In [1]: import numpy as np

In [2]: np.set_printoptions(suppress=True, linewidth=200)

In [3]: tidy = lambda a: np.round(a, 2) + 0

In [4]: rng = np.random.default_rng(255)

In [5]: feats = rng.normal(size=(36, 11)) + 5 * np.array([0, 1, 0, 2, 1, 1, 1, 0, 1, 1, 2])

In [6]: tidy(feats)
Out[6]: 
array([[ 0.76,  4.07,  0.29,  8.86,  5.79,  5.49,  4.82, -1.37,  6.21,  2.82, 12.33],
       [ 0.37,  5.64,  1.44,  9.5 ,  5.85,  5.15,  5.76, -0.74,  4.05,  4.41,  9.38],
       [ 0.2 ,  5.74,  1.66,  8.58,  5.23,  6.94,  5.25, -1.09,  4.17,  6.09,  8.8 ],
       [ 0.39,  3.6 , -1.2 ,  7.98,  5.17,  6.34,  4.18, -0.32,  6.1 ,  4.77, 10.62],
       [-0.48,  5.11, -1.99, 10.21,  4.96,  5.12,  4.12,  0.33,  4.39,  2.83, 10.48],
       [ 0.59,  3.86,  0.06,  9.3 ,  5.31,  4.67,  4.87, -0.33,  5.3 ,  4.48,  8.61],
       [-1.11,  5.18, -1.58,  9.52,  4.82,  6.51,  6.74,  0.86,  4.99,  3.68, 11.67],
       [-0.76,  5.72, -0.44,  9.62,  6.16,  6.51,  3.66, -1.36,  5.43,  4.15,  9.99],
       [ 1.56,  7.32,  0.63,  8.98,  4.77,  5.77,  5.74, -1.02,  6.33,  4.18,  9.59],
       [-1.  ,  4.81, -0.63, 10.25,  5.84,  6.65,  2.77, -0.96,  5.4 ,  5.31,  9.91],
       [ 1.57,  4.93, -0.65, 11.04,  4.41,  6.02,  6.17,  0.72,  5.59,  4.49, 10.29],
       [-0.85,  2.78,  0.35, 10.76,  5.05,  5.66,  3.7 ,  0.02,  6.05,  5.24, 11.09],
       [-0.73,  3.29, -0.52, 10.38,  5.52,  3.95,  4.4 , -1.43,  4.14,  6.05,  8.61],
       [ 0.9 ,  5.82, -0.98, 10.18,  4.54,  6.25,  4.85,  1.22,  4.81,  5.27, 10.09],
       [ 0.17,  6.03,  0.32, 11.32,  5.59,  5.18,  4.33,  0.56,  5.32,  4.35, 10.79],
       [ 0.79,  5.78, -0.26, 10.63,  6.83,  5.04,  5.61,  0.08,  5.26,  3.3 , 10.04],
       [ 0.17,  3.46, -0.3 , 10.78,  3.85,  5.99,  5.42,  1.11,  5.59,  3.61,  9.8 ],
       [-1.23,  6.26,  0.68, 10.24,  5.72,  5.47,  6.66, -1.32,  5.27,  4.47, 10.77],
       [ 2.13,  5.78,  0.06, 10.01,  5.35,  6.73,  4.36,  0.18,  4.91,  3.7 ,  9.5 ],
       [-0.15,  4.51,  0.04, 11.21,  4.96,  4.04,  4.69, -0.32,  5.12,  4.92,  8.35],
       [ 0.03,  6.21,  0.56,  9.15,  4.93,  3.88,  3.31,  1.58,  6.14,  2.51, 10.57],
       [ 0.13,  6.45, -0.02,  8.35,  4.37,  5.52,  4.72,  0.12,  3.65,  5.2 ,  9.91],
       [-0.43,  6.46, -0.5 ,  9.4 ,  4.5 ,  5.07,  3.6 , -0.65,  3.98,  4.72, 10.27],
       [-0.52,  6.76, -0.21, 10.16,  5.77,  4.19,  6.48, -1.75,  3.45,  5.32,  9.76],
       [ 0.69,  7.49, -0.39, 10.58,  4.78,  6.38,  2.91,  0.89,  4.43,  5.63, 10.57],
       [-1.16,  2.44, -0.06, 11.1 ,  3.83,  6.19,  4.61,  0.48,  4.46,  4.16, 10.43],
       [ 0.88,  5.4 ,  0.9 ,  9.93,  3.77,  2.83,  5.87, -0.41,  6.4 ,  3.74,  9.79],
       [-0.4 ,  4.44,  0.25,  9.74,  6.59,  4.79,  5.42,  0.76,  4.51,  5.94,  8.88],
       [ 0.11,  4.94,  0.28,  8.63,  4.34,  6.84,  4.04,  1.25,  4.71,  4.94,  9.47],
       [-0.37,  6.1 , -0.23,  9.79,  5.85,  5.03,  6.41,  0.3 ,  6.54,  5.16,  8.97],
       [-0.54,  4.62,  0.37,  9.03,  5.62,  5.01,  5.87,  1.33,  4.67,  4.84,  9.09],
       [ 1.65,  5.2 ,  0.19,  8.4 ,  6.33,  4.5 ,  4.95, -0.16,  5.32,  5.31,  9.99],
       [ 0.93,  6.24, -1.04,  9.88,  6.42,  5.36,  3.67, -0.04,  5.25,  3.8 ,  9.65],
       [-2.54,  6.46,  1.07,  9.56,  4.74,  4.36,  5.05, -0.51,  3.66,  4.21,  7.7 ],
       [-1.07,  5.8 , -0.03, 11.14,  3.28,  4.14,  4.61,  0.  ,  2.53,  4.86,  9.56],
       [ 1.64,  3.65, -0.46,  9.44,  4.08,  4.21,  6.51,  0.21,  6.06,  4.7 ,  8.7 ]])

In [7]: z = feats[:, 3] > np.median(feats[:, 3])

In [8]: f = feats[z].mean(axis=0) - feats[~z].mean(axis=0)

In [9]: ((feats - feats.mean(axis=0)) @ f > 0).astype(int)
Out[9]: array([0, 0, 0, 0, 1, 0, 1, 0, 0, 1, 1, 1, 1, 1, 1, 1, 1, 0, 1, 1, 0, 0, 1, 0, 1, 1, 0, 0, 0, 0, 0, 0, 1, 0, 1, 0])

In [10]: z.astype(int)
Out[10]: array([0, 0, 0, 0, 1, 0, 0, 0, 0, 1, 1, 1, 1, 1, 1, 1, 1, 1, 1, 1, 0, 0, 0, 1, 1, 1, 1, 0, 0, 0, 0, 0, 1, 0, 1, 0])
